>>> import numpy as np
>>> np.set_printoptions(precision=2, suppress=True, linewidth=200, floatmode="fixed")
>>> E = np.load("w.npy")
>>> print(E)
[[-3  0  0  0]
 [ 3 -1  0  0]
 [ 1 -1  2  0]
 [-1 -1 -1  3]]
>>> Uu, s, Vt = np.linalg.svd(E, full_matrices=False)
>>> print(np.round(Uu.T @ Uu, 2) + 0)
[[1.00 0.00 0.00 0.00]
 [0.00 1.00 0.00 0.00]
 [0.00 0.00 1.00 0.00]
 [0.00 0.00 0.00 1.00]]
>>> print(np.abs(Vt[0]))
[0.94 0.12 0.22 0.24]
>>> print(round(float(np.sqrt((s ** 2).sum())), 2), np.round(np.linalg.norm(E), 2))
6.08 6.08
>>> w, vecs = np.linalg.eig(E)
>>> print(w)
[ 3.00  2.00 -1.00 -3.00]
>>> print(np.sort(np.linalg.eigvals(E @ E)))
[1.00 4.00 9.00 9.00]
>>> x = np.array([3, -9, 6, -5])
>>> target = E @ x
>>> print(target)
[ -9  18  24 -15]
>>> print(np.linalg.solve(E, target))
[ 3.00 -9.00  6.00 -5.00]
>>> print(np.linalg.solve(E, target + E[:, 3]))
[ 3.00 -9.00  6.00 -4.00]
>>> X = np.load("dump.npy")
>>> print(X)
[[ 5.88 -0.30  6.82  9.54 -2.61]
 [ 5.66  4.47  8.80 10.18 -1.61]
 [10.50  4.01  5.89  6.81  1.31]
 [ 8.35 11.79  6.03 15.54  5.33]
 [10.62  6.05  7.64  5.34  1.00]
 [ 8.82  3.97  5.69  9.74  1.22]
 [ 5.15  4.39  7.76 12.57 -0.83]
 [ 8.37 -3.32  4.70  6.80 -2.16]
 [ 7.48  4.93  6.43 11.38  0.95]
 [ 7.04  7.75  8.40 10.98  0.80]
 [ 9.01  2.78  6.20  7.81  0.13]
 [ 6.40  3.10  9.53  6.89 -2.92]
 [10.83  5.22  8.06  3.76  0.19]
 [ 9.37  2.51  8.46  3.49 -1.91]
 [ 4.34  1.02  7.31 12.14 -2.49]
 [12.23  4.49  5.93  4.38  1.80]
 [ 8.81  0.09  5.04  8.02 -0.44]
 [ 8.16 -2.17  6.17  5.64 -2.79]
 [12.05  2.47  5.00  4.70  1.42]
 [ 7.31  3.13  7.96  7.96 -1.42]
 [ 9.25  0.42  6.12  5.86 -1.11]
 [11.53 11.51  6.06 10.30  5.61]
 [ 4.79 -1.93  6.62 10.40 -3.52]
 [ 5.67  5.50  8.96 10.66 -1.15]
 [ 2.82 -2.31  6.43 13.54 -3.85]
 [10.94  4.18  6.33  5.56  1.10]
 [ 7.94  2.79  5.87 10.01  0.26]
 [ 7.28  3.08  7.97  7.96 -1.46]
 [12.11  6.67  5.53  6.76  3.37]
 [ 7.84  1.55  6.36  8.51 -0.87]
 [ 6.74  1.75  8.17  7.53 -2.47]]
>>> print(np.count_nonzero(X))
155
>>> print(np.linalg.matrix_rank(X))
4
>>> print(X.mean(axis=0))
[ 8.17  3.21  6.85  8.41 -0.29]
>>> print(np.unravel_index(np.abs(X).argmax(), X.shape))
(np.int64(3), np.int64(3))
>>> print(X.shape)
(31, 5)
>>> print(X.sum(axis=0))
[253.28  99.60 212.23 260.76  -9.10]
>>> X[31]
Traceback (most recent call last):
  File "<python-input-24>", line 1, in <module>
    X[31]
    ~^^^^
IndexError: index 31 is out of bounds for axis 0 with size 31
>>> np.linalg.rank(X)
Traceback (most recent call last):
  File "<python-input-25>", line 1, in <module>
    np.linalg.rank(X)
    ^^^^^^^^^^^^^^
AttributeError: module 'numpy.linalg' has no attribute 'rank'
>>> mat = np.loadtxt("a.csv", delimiter=",")
>>> print(mat.round(2) + 0)
[[ 0.35  0.04 -0.20  0.43  0.04]
 [ 0.04  0.00 -0.02  0.05  0.00]
 [-0.20 -0.02  0.11 -0.24 -0.02]
 [ 0.43  0.05 -0.24  0.53  0.05]
 [ 0.04  0.00 -0.02  0.05  0.00]]
>>> rng = np.random.default_rng(228730)
>>> lab = rng.permutation(5)
>>> print(lab)
[2 3 4 0 1]
>>> out = mat[lab][:, lab]
>>> print(np.allclose(out, mat))
False
>>> print(np.trace(out))
1.0
>>> M = np.loadtxt("out17.csv", delimiter=",")
>>> print(M)
[[ -0.85   1.01  -8.43  -2.23  -1.33]
 [ -1.39   3.43  -3.03   0.26   0.17]
 [ -3.05  -0.98 -23.13   2.10  -0.54]
 [  6.72   1.20  -0.40  -3.66   0.24]
 [  0.14   0.66   7.40   2.23   0.67]
 [  0.54  -2.48   6.18  -0.11   0.86]
 [  3.82  -1.10  -7.52   0.06   0.63]
 [ -3.42   2.98 -11.00   2.67  -0.32]
 [  0.89   0.82 -16.03  -3.75   0.20]
 [  7.04   1.15   1.36   0.50   0.06]
 [ -2.13  -0.07 -10.05  -4.25  -1.38]
 [ -2.98  -0.35  11.74   0.95  -0.62]
 [  5.05   0.51  11.08  -0.12  -0.04]
 [  8.02   1.04  -8.19   3.25  -0.04]
 [ -6.95  -1.46   2.23  -1.37   0.38]
 [ -1.33  -2.29  -2.35   0.40   0.14]
 [ -2.44  -0.27  -2.88  -4.13  -0.69]
 [ -0.65   0.85 -12.80   1.88   0.19]
 [ -4.65  -0.41   0.46   4.28   0.86]
 [ -1.84   0.13  -6.18   1.51  -0.36]
 [ -7.45   2.00   1.95   5.27  -0.58]
 [  2.13   0.48   6.67   0.38  -0.76]
 [ -8.20  -1.14   6.43   0.94   0.63]
 [ -2.52  -1.47  -7.76   5.43   0.14]
 [ -4.46   2.22   8.52  -1.02  -0.47]
 [ -3.95   1.28  -8.81  -3.43  -0.55]
 [  6.11  -0.36  10.05  -1.85  -0.35]
 [ -1.26  -0.58   2.37  -1.52   0.63]
 [  1.75   1.22   6.93   4.27   0.36]]
>>> lab = M[:, 3] > np.median(M[:, 3])
>>> u = M[lab].mean(axis=0) - M[~lab].mean(axis=0)
>>> print(u)
[-1.49 -0.07 -1.84  4.33  0.21]
>>> print(round(float((((M - M.mean(axis=0)) @ u > 0) == lab).mean()), 2))
0.66
>>> print(np.argsort(-np.abs(u).round(6), kind="stable"))
[3 2 0 4 1]
>>> print(lab.astype(int))
[0 0 1 0 1 0 0 1 0 1 0 1 0 1 0 1 0 1 1 1 1 0 1 1 0 0 0 0 1]
>>> Ac = (M - M.mean(axis=0)) / M.std(axis=0)
>>> print(Ac.std(axis=0))
[1.00 1.00 1.00 1.00 1.00]
>>> print(np.argwhere(np.abs(Ac) > 2))
[[ 0  4]
 [ 1  1]
 [ 2  2]
 [10  4]
 [13  0]]
>>> b = np.linalg.lstsq(np.delete(Ac, 2, axis=1), Ac[:, 2])[0]
>>> print(np.abs(b).argmax())
3
>>> print(np.round(1 - np.var(Ac[:, 2] - np.delete(Ac, 2, axis=1) @ b), 2))
0.05
>>> arr = np.load("layer10.npy")
>>> print(arr)
[[ 5  0  0  6  6  5  9]
 [ 8  7  5  5  0  2  7]
 [ 3  5  5  9  1  0  9]
 [ 2  6  7  0  9  3  4]
 [ 9  2  9  0  8  1  9]
 [ 0  8  7  1  9  4  8]
 [45 35 25 31  6 15 44]]
>>> # row 6 dominates
>>> lab = rng.permutation(7)
>>> print(lab)
[0 1 4 3 2 6 5]
>>> out = arr[lab][:, lab]
>>> print(out)
[[ 5  0  6  6  0  9  5]
 [ 8  7  0  5  5  7  2]
 [ 9  2  8  0  9  9  1]
 [ 2  6  9  0  7  4  3]
 [ 3  5  1  9  5  9  0]
 [45 35  6 31 25 44 15]
 [ 0  8  9  1  7  8  4]]
>>> print(np.round(np.linalg.det(out), 2), round(np.linalg.det(arr[lab]), 2))
-0.0 -0.0
>>> print(np.round(np.sort(np.abs(np.linalg.eigvals(out))), 2) + 0)
[ 0.00  3.76  4.85  5.89  8.06  8.06 70.43]
>>> print(np.trace(out))
73
>>> print(np.diag(out))
[ 5  7  8  0  5 44  4]
>>> print(np.allclose(out, arr))
False
>>> print(round(np.trace(np.linalg.pinv(arr) @ arr), 2))
6.0
>>> print(np.round(arr @ np.linalg.pinv(arr) @ arr, 2) + 0)
[[ 5.00  0.00  0.00  6.00  6.00  5.00  9.00]
 [ 8.00  7.00  5.00  5.00  0.00  2.00  7.00]
 [ 3.00  5.00  5.00  9.00  1.00  0.00  9.00]
 [ 2.00  6.00  7.00  0.00  9.00  3.00  4.00]
 [ 9.00  2.00  9.00  0.00  8.00  1.00  9.00]
 [ 0.00  8.00  7.00  1.00  9.00  4.00  8.00]
 [45.00 35.00 25.00 31.00  6.00 15.00 44.00]]
>>> print(np.linalg.lstsq(arr[:-1].T, arr[-1])[2])
6
>>> print(np.abs(np.diag(np.linalg.qr(arr)[1])) > 1e-9)
[ True  True  True  True  True  True False]
>>> F = np.load("x.npy")
>>> print(F)
[[-0.80  0.50 -1.20  0.20 -1.10]
 [-1.60  0.50 -0.20  1.70 -1.70]
 [ 2.10 -0.60  0.20  0.00 -0.40]
 [-1.70  0.00  0.00  1.60  1.20]
 [ 0.70  1.30 -1.50 -1.80 -0.40]]
>>> print(np.diff(F, axis=0))
[[-0.80  0.00  1.00  1.50 -0.60]
 [ 3.70 -1.10  0.40 -1.70  1.30]
 [-3.80  0.60 -0.20  1.60  1.60]
 [ 2.40  1.30 -1.50 -3.40 -1.60]]
>>> print(np.linalg.matrix_rank(F))
5
>>> print(F.sum(axis=0))
[-1.30  1.70 -2.70  1.70 -2.40]
>>> np.linalg.rank(F)
Traceback (most recent call last):
  File "<python-input-69>", line 1, in <module>
    np.linalg.rank(F)
    ^^^^^^^^^^^^^^
AttributeError: module 'numpy.linalg' has no attribute 'rank'
>>> F[:, 5]
Traceback (most recent call last):
  File "<python-input-70>", line 1, in <module>
    F[:, 5]
    ~^^^^^^
IndexError: index 5 is out of bounds for axis 1 with size 5
>>> theta = np.radians(90)
>>> r_ = np.eye(5)
>>> r_[2, 2] = r_[0, 0] = np.cos(theta)
>>> r_[2, 0], r_[0, 2] = -np.sin(theta), np.sin(theta)
>>> print(r_.round(2) + 0)
[[ 0.00  0.00  1.00  0.00  0.00]
 [ 0.00  1.00  0.00  0.00  0.00]
 [-1.00  0.00  0.00  0.00  0.00]
 [ 0.00  0.00  0.00  1.00  0.00]
 [ 0.00  0.00  0.00  0.00  1.00]]
>>> out = F @ r_.T
>>> print(out.round(2) + 0)
[[-1.20  0.50  0.80  0.20 -1.10]
 [-0.20  0.50  1.60  1.70 -1.70]
 [ 0.20 -0.60 -2.10  0.00 -0.40]
 [ 0.00  0.00  1.70  1.60  1.20]
 [-1.50  1.30 -0.70 -1.80 -0.40]]
>>> print(np.allclose(np.linalg.norm(F, axis=1), np.linalg.norm(out, axis=1)))
True
>>> print(round(float(np.linalg.det(r_)), 2), np.trace(r_))
1.0 3.0
>>> x = np.array([-2, -1, -3, 3, 0])
>>> target = F @ x
>>> print(target)
[ 5.30  8.40 -4.20  8.20 -3.60]
>>> print(np.round(np.linalg.solve(F, 5 * target), 2) + 0)
[-10.00  -5.00 -15.00  15.00   0.00]
>>> print(np.round(np.linalg.solve(F, target), 2) + 0)
[-2.00 -1.00 -3.00  3.00  0.00]
>>> hat = np.triu(np.array([[-3, 3, 8, 5, 5],
...     [9, 1, 5, -6, 4],
...     [7, 5, -3, 4, -5],
...     [1, 0, 3, -8, 1],
...     [-1, -9, 1, 3, 6]]), 1) + np.eye(5)
>>> out = hat @ F @ np.linalg.inv(hat)
>>> print(np.poly(out))
[  1.00  -1.10   6.86  -8.59   9.79 -10.18]
>>> print(np.round(np.linalg.det(out), 2))
10.18
>>> print(np.linalg.matrix_rank(out))
5
>>> print(hat @ F - F @ hat)
[[  7.00   5.60  -2.60  15.90  -8.50]
 [ 23.50   7.00   5.30  -5.00  -7.50]
 [-10.30 -12.80  -6.30   0.50  -0.30]
 [  0.70   6.40  12.10   6.70   6.50]
 [  0.00  -2.10 -12.10  10.30 -14.40]]
>>> K = np.loadtxt("m.csv", delimiter=",")
>>> print(K)
[[-2.00 -4.00 -2.00  3.00 -5.00]
 [ 0.00  0.00  0.00  0.00  0.00]
 [ 0.00 -2.00  3.00 -3.00 -2.00]
 [-5.00 -3.00  1.00 -1.00 -4.00]
 [-3.00 -2.00 -1.00  2.00 -3.00]
 [-3.00 -2.00 -1.00  2.00 -3.00]
 [-3.00 -4.00  2.00 -1.00 -5.00]
 [-5.00 -3.00  4.00 -5.00 -2.00]
 [-2.00 -1.00  2.00 -3.00 -1.00]
 [-5.00 -3.00  1.00 -1.00 -4.00]
 [-2.00 -1.00  2.00 -3.00 -1.00]
 [ 0.00  0.00  0.00  0.00  0.00]
 [ 1.00 -2.00 -1.00  1.00 -2.00]
 [ 1.00 -4.00  2.00 -2.00 -4.00]
 [ 0.00 -2.00  3.00 -3.00 -2.00]
 [ 0.00 -2.00  3.00 -3.00 -2.00]
 [-2.00 -3.00  5.00 -6.00 -3.00]
 [ 0.00 -2.00  3.00 -3.00 -2.00]
 [ 1.00 -2.00 -1.00  1.00 -2.00]
 [ 0.00  0.00  0.00  0.00  0.00]]
>>> # row 5 repeats row 4
>>> cov = np.cov(K, rowvar=False)
>>> print(cov.shape)
(5, 5)
>>> print(np.polyfit(K[:, 3], K[:, 0], 1))
[ 0.07 -1.36]
>>> C = K[[0, 9]].astype(float)
>>> for _ in range(4):
...     lab = np.linalg.norm(K[:, None] - C, axis=-1).argmin(axis=1)
...     C = np.array([K[lab == j].mean(axis=0) for j in range(2)])
... 
>>> print(lab)
[0 1 1 1 0 0 1 1 1 1 1 1 0 1 1 1 1 1 0 1]
>>> print(np.abs(C[1] - C[0]).argmax())
3
>>> print(C)
[[-1.20 -2.40 -1.20  1.80 -3.00]
 [-1.53 -2.00  2.07 -2.27 -2.13]]
>>> print(C[1] - C[0])
[-0.33  0.40  3.27 -4.07  0.87]
>>> feats = np.load("arr.npy")
>>> print(feats)
[[ 2.22  0.96  2.49]
 [ 3.52  2.26  0.75]
 [ 2.91 -6.94  5.58]
 [ 3.03 -6.08  6.83]
 [ 1.47 -7.29  5.73]
 [ 2.73  0.55 -0.20]
 [ 2.69  0.76  0.12]
 [ 3.90 -5.46  6.92]
 [ 5.54 -9.01  5.78]
 [ 0.53  1.97 -0.05]
 [ 2.39 -6.34  5.04]
 [ 2.36  0.81  0.68]
 [ 2.35 -5.00  5.98]
 [ 2.99 -7.88  5.53]
 [ 1.87 -7.87  4.70]
 [ 2.58 -5.75  4.59]
 [ 2.54 -8.71  5.72]
 [ 1.88  1.08  0.48]
 [ 3.10 -6.80  6.45]
 [ 2.30 -6.24  4.50]
 [ 3.65  2.34  0.08]]
>>> u = np.array([-2, -2])
>>> print(np.polyval(u, feats[13]))
[ -7.98  13.76 -13.06]
>>> print(np.cross(feats[13, :3], feats[15, :3]))
[-4.37  0.54  3.14]
>>> def softmax(z):
...     e = np.exp(z - z.max(axis=-1, keepdims=True))
...     return e / e.sum(axis=-1, keepdims=True)
... 
>>> print(np.round(softmax(10 * feats[17]), 2) + 0)
[1.00 0.00 0.00]
>>> print(softmax(feats[17] + 3))
[0.59 0.26 0.15]
>>> print(softmax(feats[17]))
[0.59 0.26 0.15]
>>> scores = feats @ feats.T / np.sqrt(3)
>>> print(softmax(scores)[17] @ feats)
[3.31 1.45 0.87]
>>> out = np.array([[-1, -1, 0], [-2, 0, -2]])
>>> C = np.kron(out, E)
>>> print(np.linalg.matrix_rank(C))
8
>>> print(round(np.linalg.norm(C, 2), 2), np.round(np.linalg.norm(out, 2) * np.linalg.norm(E, 2), 2))
13.71 13.71
>>> print(C)
[[ 3  0  0  0  3  0  0  0  0  0  0  0]
 [-3  1  0  0 -3  1  0  0  0  0  0  0]
 [-1  1 -2  0 -1  1 -2  0  0  0  0  0]
 [ 1  1  1 -3  1  1  1 -3  0  0  0  0]
 [ 6  0  0  0  0  0  0  0  6  0  0  0]
 [-6  2  0  0  0  0  0  0 -6  2  0  0]
 [-2  2 -4  0  0  0  0  0 -2  2 -4  0]
 [ 2  2  2 -6  0  0  0  0  2  2  2 -6]]
>>> Ac = feats - feats.mean(axis=0)
>>> Uu, s, Vt = np.linalg.svd(Ac, full_matrices=False)
>>> print(np.abs(Vt[0]).argmax())
1
>>> print(np.linalg.matrix_rank(Ac))
3
>>> print(np.searchsorted(np.cumsum(s ** 2) / (s ** 2).sum(), 0.9) + 1)
1
>>> print(s)
[21.97  4.45  3.89]
>>> print(np.round(Ac.mean(axis=0), 2) + 0)
[0.00 0.00 0.00]
>>> print(np.abs(Vt[-1]))
[0.50 0.43 0.76]
>>> print(Vt[0] * np.sign(Vt[0, np.abs(Vt[0]).argmax()]))
[-0.05  0.85 -0.52]
>>> print(s ** 2 / (s ** 2).sum())
[0.93 0.04 0.03]
>>> print(round((s ** 2).sum() ** 2 / (s ** 4).sum(), 2))
1.15
